$ ipython --no-banner

In [1]: import numpy as np

In [2]: import numpy.linalg as la

In [3]: np.set_printoptions(precision=2, suppress=True, linewidth=120)

In [4]: mat = np.loadtxt("sample2.csv", delimiter=",")

In [5]: mat
Out[5]: 
array([[31., 19., 10., 18., 14., 26., 15., 15.,  5., 21.],
       [19., 17.,  9., 13.,  7., 14., 11., 12.,  4., 17.],
       [10.,  9.,  6.,  9.,  4.,  7.,  4.,  9.,  3., 10.],
       [18., 13.,  9., 15.,  8., 14.,  6., 15.,  5., 15.],
       [14.,  7.,  4.,  8.,  7., 12.,  6.,  6.,  2.,  9.],
       [26., 14.,  7., 14., 12., 23., 12., 12.,  4., 15.],
       [15., 11.,  4.,  6.,  6., 12., 11.,  3.,  1., 11.],
       [15., 12.,  9., 15.,  6., 12.,  3., 18.,  6., 12.],
       [ 5.,  4.,  3.,  5.,  2.,  4.,  1.,  6.,  2.,  4.],
       [21., 17., 10., 15.,  9., 15., 11., 12.,  4., 20.]])

In [6]: round(float(la.det(mat)), 2)
Out[6]: -0.0

In [7]: np.allclose(mat @ mat.T, mat.T @ mat)
Out[7]: True

In [8]: np.round(np.sort(np.abs(la.eigvals(mat))), 2) + 0
Out[8]: array([  0.  ,   0.  ,   0.  ,   0.  ,   0.  ,   0.  ,   3.  ,   9.92,  17.2 , 119.88])

In [9]: data = np.load("w.npy")

In [10]: data
Out[10]: 
array([[  2,   0,  -2,  -3,  -4,  -3],
       [  2,   3,  -1,   0,   5,  -2],
       [ -4,  -1,   2,   3,   1,   1],
       [  1,   0,   4,  -5,   0,  -4],
       [  4,   0,   2,   1,  -1,  -4],
       [  0,   1,  -1,  -1,  -3,  -3],
       [  1,   1,  -1,  -4,  -5,   2],
       [ -2,   0,   1,   0,   2,  -2],
       [  1,   3,  -1,   0,   0,   0],
       [  0,   0,  -2,   4,   4,   3],
       [ -4,  -9,   1,  -3, -19,   3]])

In [11]: O, evecs = la.qr(data[:, :4])[0], la.qr(data[:, 4:])[0]

In [12]: sv = la.svd(O.T @ evecs, compute_uv=False)

In [13]: (sv > 0.9).sum()
Out[13]: np.int64(1)

In [14]: vec = np.array([7, 5, 3, 3, 1, 5])

In [15]: a = np.maximum(data @ vec, 0)

In [16]: np.flatnonzero(a > 1e-9)
Out[16]: array([1, 4, 6, 8, 9])

In [17]: data.T @ a
Out[17]: array([127, 122, -60, 108, 179, -27])

In [18]: data * (a > 1e-9)[:, None]
Out[18]: 
array([[ 0,  0,  0,  0,  0,  0],
       [ 2,  3, -1,  0,  5, -2],
       [ 0,  0,  0,  0,  0,  0],
       [ 0,  0,  0,  0,  0,  0],
       [ 4,  0,  2,  1, -1, -4],
       [ 0,  0,  0,  0,  0,  0],
       [ 1,  1, -1, -4, -5,  2],
       [ 0,  0,  0,  0,  0,  0],
       [ 1,  3, -1,  0,  0,  0],
       [ 0,  0, -2,  4,  4,  3],
       [ 0,  0,  0,  0,  0,  0]])

In [19]: np.maximum(data @ vec, 0) - np.maximum(-data @ vec, 0)
Out[19]: array([-20,  21, -12, -16,  16, -19,   2, -19,  19,  25, -83])

In [20]: a
Out[20]: array([ 0, 21,  0,  0, 16,  0,  2,  0, 19, 25,  0])

In [21]: np.maximum(data @ (3 * vec), 0)
Out[21]: array([ 0, 63,  0,  0, 48,  0,  6,  0, 57, 75,  0])

In [22]: P = data @ la.solve(data.T @ data, data.T)

In [23]: np.round(P @ data[:, 3], 2) + 0
Out[23]: array([-3.,  0.,  3., -5.,  1., -1., -4.,  0.,  0.,  4., -3.])

In [24]: theta = np.radians(36)

In [25]: Rm = np.eye(6)

In [26]: Rm[4, 4] = Rm[0, 0] = np.cos(theta)

In [27]: Rm[4, 0], Rm[0, 4] = -np.sin(theta), np.sin(theta)

In [28]: Rm
Out[28]: 
array([[ 0.81,  0.  ,  0.  ,  0.  ,  0.59,  0.  ],
       [ 0.  ,  1.  ,  0.  ,  0.  ,  0.  ,  0.  ],
       [ 0.  ,  0.  ,  1.  ,  0.  ,  0.  ,  0.  ],
       [ 0.  ,  0.  ,  0.  ,  1.  ,  0.  ,  0.  ],
       [-0.59,  0.  ,  0.  ,  0.  ,  0.81,  0.  ],
       [ 0.  ,  0.  ,  0.  ,  0.  ,  0.  ,  1.  ]])

In [29]: A2 = data @ Rm.T

In [30]: np.round(la.det(Rm), 2), round(np.trace(Rm), 2)
Out[30]: (np.float64(1.0), np.float64(5.62))

In [31]: la.svd(data, compute_uv=False), la.svd(A2, compute_uv=False)
Out[31]: 
(array([23.93, 11.91,  7.68,  5.53,  4.  ,  2.8 ]),
 array([23.93, 11.91,  7.68,  5.53,  4.  ,  2.8 ]))

In [32]: np.allclose(data @ data.T, A2 @ A2.T)
Out[32]: True

In [33]: vec = np.array([1, -1, -2, -2, 1, 2])

In [34]: la.inv(Rm)
Out[34]: 
array([[ 0.81,  0.  ,  0.  ,  0.  , -0.59,  0.  ],
       [ 0.  ,  1.  ,  0.  ,  0.  ,  0.  ,  0.  ],
       [ 0.  ,  0.  ,  1.  ,  0.  ,  0.  ,  0.  ],
       [ 0.  ,  0.  ,  0.  ,  1.  ,  0.  ,  0.  ],
       [ 0.59,  0.  ,  0.  ,  0.  ,  0.81,  0.  ],
       [ 0.  ,  0.  ,  0.  ,  0.  ,  0.  ,  1.  ]])

In [35]: Rm.T @ (Rm @ vec)
Out[35]: array([ 1., -1., -2., -2.,  1.,  2.])

In [36]: np.round(la.det(Rm), 2)
Out[36]: np.float64(1.0)

In [37]: [p for p in range(1, 25) if np.allclose(la.matrix_power(Rm, p), np.eye(6))]
Out[37]: [10, 20]

In [38]: np.abs(la.eigvals(Rm))
Out[38]: array([1., 1., 1., 1., 1., 1.])

In [39]: 6 - la.matrix_rank(Rm - np.eye(6), tol=1e-8)
Out[39]: np.int64(4)

In [40]: m1 = np.load("layer7.npy")

In [41]: m1.round(2) + 0
Out[41]: 
array([[ 0.  , -0.34,  0.21, -0.27,  0.44,  0.12,  0.28,  0.59, -0.03, -0.09,  0.33,  0.01,  0.1 ],
       [ 0.11,  0.1 , -0.08,  0.13,  0.85, -0.06, -0.05, -0.33, -0.16, -0.06, -0.28,  0.05,  0.11],
       [-0.21,  0.43,  0.42,  0.14, -0.1 , -0.06,  0.53, -0.12, -0.08, -0.1 ,  0.03,  0.  ,  0.5 ],
       [-0.08, -0.22, -0.36,  0.44,  0.01, -0.16,  0.4 , -0.17, -0.3 ,  0.11,  0.44, -0.26, -0.2 ],
       [-0.19, -0.1 , -0.08,  0.11,  0.05, -0.84, -0.14,  0.21,  0.24,  0.14,  0.  ,  0.23,  0.21],
       [-0.26,  0.06,  0.15,  0.43,  0.06,  0.13,  0.13,  0.43,  0.01,  0.36, -0.5 , -0.12, -0.31],
       [ 0.45,  0.13, -0.04, -0.19, -0.05, -0.02,  0.21,  0.01, -0.26,  0.69,  0.02,  0.39,  0.03],
       [-0.13,  0.5 ,  0.16, -0.35,  0.17, -0.27,  0.11, -0.05,  0.09, -0.02,  0.21, -0.08, -0.64],
       [-0.19,  0.52, -0.33,  0.23,  0.11,  0.28, -0.35,  0.3 , -0.01,  0.06,  0.41,  0.18,  0.17],
       [-0.05, -0.17,  0.37,  0.15,  0.16,  0.18, -0.15, -0.33,  0.53,  0.45,  0.33, -0.12,  0.05],
       [-0.26, -0.04,  0.23, -0.23, -0.01, -0.12, -0.42,  0.  , -0.58,  0.27,  0.04, -0.44,  0.17],
       [-0.26, -0.22,  0.37,  0.21, -0.04,  0.06, -0.15, -0.16, -0.33, -0.15,  0.13,  0.66, -0.26],
       [-0.66, -0.13, -0.38, -0.41,  0.04,  0.19,  0.22, -0.2 ,  0.09,  0.2 , -0.14,  0.18,  0.08]])

In [42]: vec = np.array([4, 5, -3, -1, 4, 1, -5, -2, -5, -4, 1, 2, 3])

In [43]: y = m1 @ vec

In [44]: y
Out[44]: array([-1.61,  6.47, -0.65, -2.13, -2.17, -5.91,  0.92, -0.46,  5.61, -4.33,  1.68,  0.43, -2.93])

In [45]: la.solve(m1, y)
Out[45]: array([ 4.,  5., -3., -1.,  4.,  1., -5., -2., -5., -4.,  1.,  2.,  3.])

In [46]: np.round(la.solve(m1.T, m1[5]), 2) + 0
Out[46]: array([0., 0., 0., 0., 0., 1., 0., 0., 0., 0., 0., 0., 0.])

In [47]: la.solve(m1, 3 * y)
Out[47]: array([ 12.,  15.,  -9.,  -3.,  12.,   3., -15.,  -6., -15., -12.,   3.,   6.,   9.])

In [48]: J = np.loadtxt("run15.csv", delimiter=",")

In [49]: J
Out[49]: 
array([[0., 3., 0., 0., 0., 0.],
       [0., 0., 0., 0., 0., 2.],
       [0., 0., 0., 0., 0., 0.],
       [0., 0., 0., 0., 0., 0.],
       [2., 0., 0., 0., 0., 0.],
       [0., 0., 1., 0., 0., 0.]])

In [50]: # row 3 repeats row 2

In [51]: W = np.array([[1, -8, 6, -2],
    ...:     [-3, 9, -2, -6],
    ...:     [4, 6, 7, -6],
    ...:     [7, -1, -7, -6],
    ...:     [-2, 4, -9, 6],
    ...:     [-1, 7, -8, -9]])

In [52]: coef = np.array([0, 0, 1, 2])

In [53]: H = np.maximum(data @ W + coef, 0)

In [54]: (H > 0).mean(axis=0)
Out[54]: array([0.36, 0.45, 0.55, 0.55])

In [55]: basis = np.array([[4, 9, 2], [2, 4, 4], [2, 8, 2], [7, 0, 4]])

In [56]: W @ basis
Out[56]: 
array([[-14,  25, -26],
       [-40,  -7,   2],
       [  0, 116,  22],
       [-30,   3, -28],
       [ 24, -74,  18],
       [-69, -45, -26]])

In [57]: (H @ basis).round(6).argmax(axis=1)
Out[57]: array([1, 0, 1, 1, 1, 1, 1, 0, 1, 1, 1])

In [58]: W = np.array([[0, 3, 3],
    ...:     [-3, 3, -3],
    ...:     [0, 0, 0],
    ...:     [0, 0, -3],
    ...:     [-3, 2, 1],
    ...:     [-2, -3, -2]])

In [59]: coef = np.array([-2, -4, 3])

In [60]: H = np.maximum(J @ W + coef, 0)

In [61]: (H > 0).astype(int)
Out[61]: 
array([[0, 1, 0],
       [0, 0, 0],
       [0, 0, 1],
       [0, 0, 1],
       [0, 1, 1],
       [0, 0, 1]])

In [62]: basis = np.array([[0, 0, 2], [2, 3, 0], [2, 1, 1]])

In [63]: W @ basis
Out[63]: 
array([[ 12,  12,   3],
       [  0,   6,  -9],
       [  0,   0,   0],
       [ -6,  -3,  -3],
       [  6,   7,  -5],
       [-10, -11,  -6]])

In [64]: A2 = np.array([[2, 2], [1, 0], [2, 2], [0, 0], [0, 2], [2, 1]])

In [65]: J @ A2
Out[65]: 
array([[3., 0.],
       [4., 2.],
       [0., 0.],
       [0., 0.],
       [4., 4.],
       [2., 2.]])

In [66]: la.matrix_rank(np.vstack([J, A2.T]))
Out[66]: np.int64(5)

In [67]: A2.T @ J.T
Out[67]: 
array([[3., 4., 0., 0., 4., 2.],
       [0., 2., 0., 0., 4., 2.]])

In [68]: np.einsum("ik,kj->ji", J, A2)
Out[68]: 
array([[3., 4., 0., 0., 4., 2.],
       [0., 2., 0., 0., 4., 2.]])

In [69]: np.vstack([J, A2.T]).shape
Out[69]: (8, 6)

In [70]: np.einsum("ik,kj->ij", J, A2)
Out[70]: 
array([[3., 0.],
       [4., 2.],
       [0., 0.],
       [0., 0.],
       [4., 4.],
       [2., 2.]])

In [71]: np.flatnonzero(la.matrix_power((J != 0) + (J.T != 0) + np.eye(6), 6)[0])
Out[71]: array([0, 1, 2, 4, 5])

In [72]: J @ J
Out[72]: 
array([[0., 0., 0., 0., 0., 6.],
       [0., 0., 2., 0., 0., 0.],
       [0., 0., 0., 0., 0., 0.],
       [0., 0., 0., 0., 0., 0.],
       [0., 6., 0., 0., 0., 0.],
       [0., 0., 0., 0., 0., 0.]])

In [73]: (la.matrix_power((J != 0) + (J.T != 0) + np.eye(6), 6) > 0).astype(int)
Out[73]: 
array([[1, 1, 1, 0, 1, 1],
       [1, 1, 1, 0, 1, 1],
       [1, 1, 1, 0, 1, 1],
       [0, 0, 0, 1, 0, 0],
       [1, 1, 1, 0, 1, 1],
       [1, 1, 1, 0, 1, 1]])

In [74]: np.sort(la.eigvals(J).real)
Out[74]: array([0., 0., 0., 0., 0., 0.])

In [75]: vec = np.array([0, -1, -3, 0, 3, 0])

In [76]: a = np.maximum(J @ vec, 0)

In [77]: a
Out[77]: array([0., 0., 0., 0., 0., 0.])

In [78]: np.flatnonzero(a > 1e-9)
Out[78]: array([], dtype=int64)

In [79]: A = np.load("a.npy")

In [80]: A
Out[80]: 
array([[5., 0., 0., 4., 0., 0.],
       [0., 5., 4., 0., 4., 4.],
       [0., 4., 5., 0., 4., 4.],
       [4., 0., 0., 5., 0., 0.],
       [0., 4., 4., 0., 5., 4.],
       [0., 4., 4., 0., 4., 5.]])

In [81]: # symmetric

In [82]: rng = np.random.default_rng(53255)

In [83]: labels = rng.permutation(13)

In [84]: labels
Out[84]: array([ 3,  8, 10,  1,  7,  2,  6, 11,  4, 12,  9,  5,  0])

In [85]: A2 = m1[labels][:, labels]

In [86]: np.round(np.trace(A2), 2)
Out[86]: np.float64(2.51)

In [87]: mat.shape
Out[87]: (10, 10)

In [88]: np.abs(mat).max()
Out[88]: np.float64(31.0)

In [89]: mat.sum(axis=1)
Out[89]: array([174., 123.,  71., 118.,  75., 139.,  80., 108.,  36., 134.])

In [90]: np.count_nonzero(mat)
Out[90]: np.int64(100)

In [91]: np.round(la.svd(mat, compute_uv=False), 2) + 0
Out[91]: array([119.88,  17.2 ,   9.92,   3.  ,   0.  ,   0.  ,   0.  ,   0.  ,   0.  ,   0.  ])

In [92]: np.round(la.norm(mat), 2)
Out[92]: np.float64(121.55)

In [93]: mat.sum(axis=0)
Out[93]: array([174., 123.,  71., 118.,  75., 139.,  80., 108.,  36., 134.])
